$ ipython --no-banner

In [1]: import numpy as np

In [2]: np.set_printoptions(precision=2, suppress=True, linewidth=160, sign=" ")

In [3]: X = np.load("sample0.npy")

In [4]: X
Out[4]: 
array([[ 2,  0,  1,  0,  2,  1,  1,  0],
       [ 2,  1,  2,  0,  0,  2,  0,  2],
       [ 1,  2,  1,  1,  0,  0,  0,  0],
       [ 0,  1,  1,  1,  2,  1,  0,  0],
       [ 2,  0,  0,  1,  1,  0,  2,  0],
       [ 0,  2,  1,  2,  2,  2,  0,  1],
       [ 1,  2,  1,  1,  0,  0,  0,  0],
       [ 1,  2,  0,  2,  2,  0,  2,  1],
       [ 0,  2,  2,  2,  2,  1,  2,  2],
       [ 1,  0,  2,  0,  0,  0,  1,  2],
       [ 0,  2,  1,  1,  2,  0,  1,  0]])

In [5]: other = np.c_[X[:, :4] @ np.array([[3, 1, 1, 0], [1, 3, 3, 2], [0, 3, 0, 1], [2, 2, 0, 2]]), np.array([2, 1, 2, 2, 2, 0, 0, 2, 2, 0, 1])]

In [6]: other
Out[6]: 
array([[  6,   5,   2,   1,   2],
       [  7,  11,   5,   4,   1],
       [  7,  12,   7,   7,   2],
       [  3,   8,   3,   5,   2],
       [  8,   4,   2,   2,   2],
       [  6,  13,   6,   9,   0],
       [  7,  12,   7,   7,   0],
       [  9,  11,   7,   8,   2],
       [  6,  16,   6,  10,   2],
       [  3,   7,   1,   2,   0],
       [  4,  11,   6,   7,   1]])

In [7]: np.round(np.linalg.norm(other - X @ np.linalg.lstsq(X, other)[0], axis=0), 2) + 0
Out[7]: array([ 0.  ,  0.  ,  0.  ,  0.  ,  2.13])

In [8]: np.round(np.linalg.lstsq(X, other[:, 0])[0], 2) + 0
Out[8]: array([ 3.,  1.,  0.,  2.,  0.,  0.,  0.,  0.])

In [9]: Q, evecs = np.linalg.qr(other[:, :4])[0], np.linalg.qr(other[:, 4:])[0]

In [10]: s = np.linalg.svd(Q.T @ evecs, compute_uv=False)

In [11]: np.degrees(np.arccos(s.clip(0, 1)))
Out[11]: array([ 31.74])

In [12]: round(float(np.linalg.norm(Q @ Q.T - evecs @ evecs.T, 2)), 2)
Out[12]: 1.0

In [13]: s
Out[13]: array([ 0.85])

In [14]: x = np.array([-1, -4, 3, -3, 2, 2, 3, -3])

In [15]: h1 = np.maximum(X @ x, 0)

In [16]: X.T @ h1
Out[16]: array([ 28,   2,  16,   5,  27,  12,  18,   4])

In [17]: np.maximum(X @ (3 * x), 0)
Out[17]: array([ 30,   0,   0,   6,   9,   0,   0,   0,   0,   6,   0])

In [18]: u = np.array([1, -3])

In [19]: np.array([np.convolve(row, u, "same") for row in X])
Out[19]: 
array([[ 2, -6,  1, -3,  2, -5, -2, -3],
       [ 2, -5, -1, -6,  0,  2, -6,  2],
       [ 1, -1, -5, -2, -3,  0,  0,  0],
       [ 0,  1, -2, -2, -1, -5, -3,  0],
       [ 2, -6,  0,  1, -2, -3,  2, -6],
       [ 0,  2, -5, -1, -4, -4, -6,  1],
       [ 1, -1, -5, -2, -3,  0,  0,  0],
       [ 1, -1, -6,  2, -4, -6,  2, -5],
       [ 0,  2, -4, -4, -4, -5, -1, -4],
       [ 1, -3,  2, -6,  0,  0,  1, -1],
       [ 0,  2, -5, -2, -1, -6,  1, -3]])

In [20]: np.convolve(X[2], u)
Out[20]: array([ 1, -1, -5, -2, -3,  0,  0,  0,  0])

In [21]: np.cross(X[2, :3], X[8, :3])
Out[21]: array([ 2, -2,  2])

In [22]: np.polyval(u, X[2])
Out[22]: array([-2, -1, -2, -2, -3, -3, -3, -3])

In [23]: M = np.loadtxt("arr.csv", delimiter=",")

In [24]: M
Out[24]: 
array([[ 1.  ,  0.5 ,  0.25,  0.12,  0.06,  0.03,  0.02,  0.01,  0.  ,  0.  ],
       [ 0.5 ,  1.  ,  0.5 ,  0.25,  0.12,  0.06,  0.03,  0.02,  0.01,  0.  ],
       [ 0.25,  0.5 ,  1.  ,  0.5 ,  0.25,  0.12,  0.06,  0.03,  0.02,  0.01],
       [ 0.12,  0.25,  0.5 ,  1.  ,  0.5 ,  0.25,  0.12,  0.06,  0.03,  0.02],
       [ 0.06,  0.12,  0.25,  0.5 ,  1.  ,  0.5 ,  0.25,  0.12,  0.06,  0.03],
       [ 0.03,  0.06,  0.12,  0.25,  0.5 ,  1.  ,  0.5 ,  0.25,  0.12,  0.06],
       [ 0.02,  0.03,  0.06,  0.12,  0.25,  0.5 ,  1.  ,  0.5 ,  0.25,  0.12],
       [ 0.01,  0.02,  0.03,  0.06,  0.12,  0.25,  0.5 ,  1.  ,  0.5 ,  0.25],
       [ 0.  ,  0.01,  0.02,  0.03,  0.06,  0.12,  0.25,  0.5 ,  1.  ,  0.5 ],
       [ 0.  ,  0.  ,  0.01,  0.02,  0.03,  0.06,  0.12,  0.25,  0.5 ,  1.  ]])

In [25]: M.mean(axis=0)
Out[25]: array([ 0.2 ,  0.25,  0.27,  0.29,  0.29,  0.29,  0.29,  0.27,  0.25,  0.2 ])

In [26]: np.linalg.matrix_rank(M)
Out[26]: np.int64(10)

In [27]: M.sum(axis=1)
Out[27]: array([ 1.99,  2.49,  2.74,  2.85,  2.89,  2.89,  2.85,  2.74,  2.49,  1.99])

In [28]: np.diff(M, axis=0)
Out[28]: 
array([[-0.5 ,  0.5 ,  0.25,  0.13,  0.06,  0.03,  0.01,  0.01,  0.01,  0.  ],
       [-0.25, -0.5 ,  0.5 ,  0.25,  0.13,  0.06,  0.03,  0.01,  0.01,  0.01],
       [-0.13, -0.25, -0.5 ,  0.5 ,  0.25,  0.13,  0.06,  0.03,  0.01,  0.01],
       [-0.06, -0.13, -0.25, -0.5 ,  0.5 ,  0.25,  0.13,  0.06,  0.03,  0.01],
       [-0.03, -0.06, -0.13, -0.25, -0.5 ,  0.5 ,  0.25,  0.13,  0.06,  0.03],
       [-0.01, -0.03, -0.06, -0.13, -0.25, -0.5 ,  0.5 ,  0.25,  0.13,  0.06],
       [-0.01, -0.01, -0.03, -0.06, -0.13, -0.25, -0.5 ,  0.5 ,  0.25,  0.13],
       [-0.01, -0.01, -0.01, -0.03, -0.06, -0.13, -0.25, -0.5 ,  0.5 ,  0.25],
       [ 0.  , -0.01, -0.01, -0.01, -0.03, -0.06, -0.13, -0.25, -0.5 ,  0.5 ]])

In [29]: M.shape
Out[29]: (10, 10)

In [30]: x = np.array([-2, -3, 3, 3, 2, 0, 3, 2, -3, 3])

In [31]: target = M @ x

In [32]: target
Out[32]: array([-2.19, -1.41,  3.21,  4.96,  4.67,  3.69,  4.52,  3.18,  0.49,  2.51])

In [33]: np.round(np.linalg.solve(M.T, M[1]), 2) + 0
Out[33]: array([ 0.,  1.,  0.,  0.,  0.,  0.,  0.,  0.,  0.,  0.])

In [34]: np.round(np.linalg.solve(M, M[:, 2]), 2) + 0
Out[34]: array([ 0.,  0.,  1.,  0.,  0.,  0.,  0.,  0.,  0.,  0.])

In [35]: np.round(np.linalg.solve(M, target + M[:, 1]), 2) + 0
Out[35]: array([-2., -2.,  3.,  3.,  2.,  0.,  3.,  2., -3.,  3.])

In [36]: Q, evecs = np.linalg.qr(M[:, :6])[0], np.linalg.qr(M[:, 6:])[0]

In [37]: s = np.linalg.svd(Q.T @ evecs, compute_uv=False)

In [38]: np.degrees(np.arccos(s.clip(0, 1)))
Out[38]: array([ 34.37,  85.05,  88.69,  88.91])

In [39]: round(float(np.linalg.norm(Q @ Q.T - evecs @ evecs.T, 2)), 2)
Out[39]: 1.0
